In [1]: import numpy as np

In [2]: from numpy import linalg as LA

In [3]: np.set_printoptions(precision=2, suppress=True, linewidth=200)

In [4]: A2 = np.array([[0, 3], [0, -2], [-3, 0]])

In [5]: J = np.kron(np.eye(3, dtype=int), A2)

In [6]: J
Out[6]: 
array([[ 0,  3,  0,  0,  0,  0],
       [ 0, -2,  0,  0,  0,  0],
       [-3,  0,  0,  0,  0,  0],
       [ 0,  0,  0,  3,  0,  0],
       [ 0,  0,  0, -2,  0,  0],
       [ 0,  0, -3,  0,  0,  0],
       [ 0,  0,  0,  0,  0,  3],
       [ 0,  0,  0,  0,  0, -2],
       [ 0,  0,  0,  0, -3,  0]])

In [7]: hat = J @ LA.solve(J.T @ J, J.T)

In [8]: np.round(LA.eigvalsh(hat), 2) + 0
Out[8]: array([0., 0., 0., 1., 1., 1., 1., 1., 1.])

In [9]: hat @ J[:, 2]
Out[9]: array([ 0.,  0.,  0.,  0.,  0., -3.,  0.,  0.,  0.])

In [10]: M = np.loadtxt("mat.csv", delimiter=",")

In [11]: M
Out[11]: 
array([[2., 2., 0., 1., 2., 0., 0., 2., 2., 1., 1., 1., 0.],
       [0., 2., 1., 2., 1., 2., 1., 2., 0., 2., 0., 2., 2.],
       [0., 2., 1., 2., 0., 0., 0., 1., 1., 0., 0., 0., 2.],
       [0., 1., 0., 0., 0., 1., 1., 0., 2., 2., 1., 1., 0.],
       [2., 0., 0., 2., 0., 2., 2., 2., 2., 2., 0., 1., 1.],
       [1., 2., 2., 2., 2., 2., 2., 1., 0., 2., 2., 0., 1.],
       [2., 2., 2., 0., 0., 0., 2., 0., 2., 0., 0., 0., 2.],
       [1., 0., 0., 2., 0., 0., 2., 1., 1., 1., 1., 2., 1.]])

In [12]: Uu, sig, Vh = LA.svd(M, full_matrices=False)

In [13]: sig / sig[0]
Out[13]: array([1.  , 0.37, 0.35, 0.3 , 0.28, 0.21, 0.18, 0.14])

In [14]: round(float(np.sqrt((sig ** 2).sum())), 2), round(float(LA.norm(M)), 2)
Out[14]: (13.78, 13.78)

In [15]: sig
Out[15]: array([11.21,  4.1 ,  3.88,  3.31,  3.09,  2.35,  2.01,  1.54])

In [16]: np.round(Uu.T @ M @ Vh.T, 2) + 0
Out[16]: 
array([[11.21,  0.  ,  0.  ,  0.  ,  0.  ,  0.  ,  0.  ,  0.  ],
       [ 0.  ,  4.1 ,  0.  ,  0.  ,  0.  ,  0.  ,  0.  ,  0.  ],
       [ 0.  ,  0.  ,  3.88,  0.  ,  0.  ,  0.  ,  0.  ,  0.  ],
       [ 0.  ,  0.  ,  0.  ,  3.31,  0.  ,  0.  ,  0.  ,  0.  ],
       [ 0.  ,  0.  ,  0.  ,  0.  ,  3.09,  0.  ,  0.  ,  0.  ],
       [ 0.  ,  0.  ,  0.  ,  0.  ,  0.  ,  2.35,  0.  ,  0.  ],
       [ 0.  ,  0.  ,  0.  ,  0.  ,  0.  ,  0.  ,  2.01,  0.  ],
       [ 0.  ,  0.  ,  0.  ,  0.  ,  0.  ,  0.  ,  0.  ,  1.54]])

In [17]: np.abs(Uu[:, 0]).round(6).argmax()
Out[17]: np.int64(5)

In [18]: np.cumsum(sig ** 2) / np.sum(sig ** 2)
Out[18]: array([0.66, 0.75, 0.83, 0.89, 0.94, 0.97, 0.99, 1.  ])

In [19]: np.allclose(Uu * sig @ Vh, M)
Out[19]: True

In [20]: np.abs(Vh[0])
Out[20]: array([0.26, 0.34, 0.2 , 0.37, 0.18, 0.26, 0.33, 0.31, 0.28, 0.33, 0.16, 0.22, 0.28])
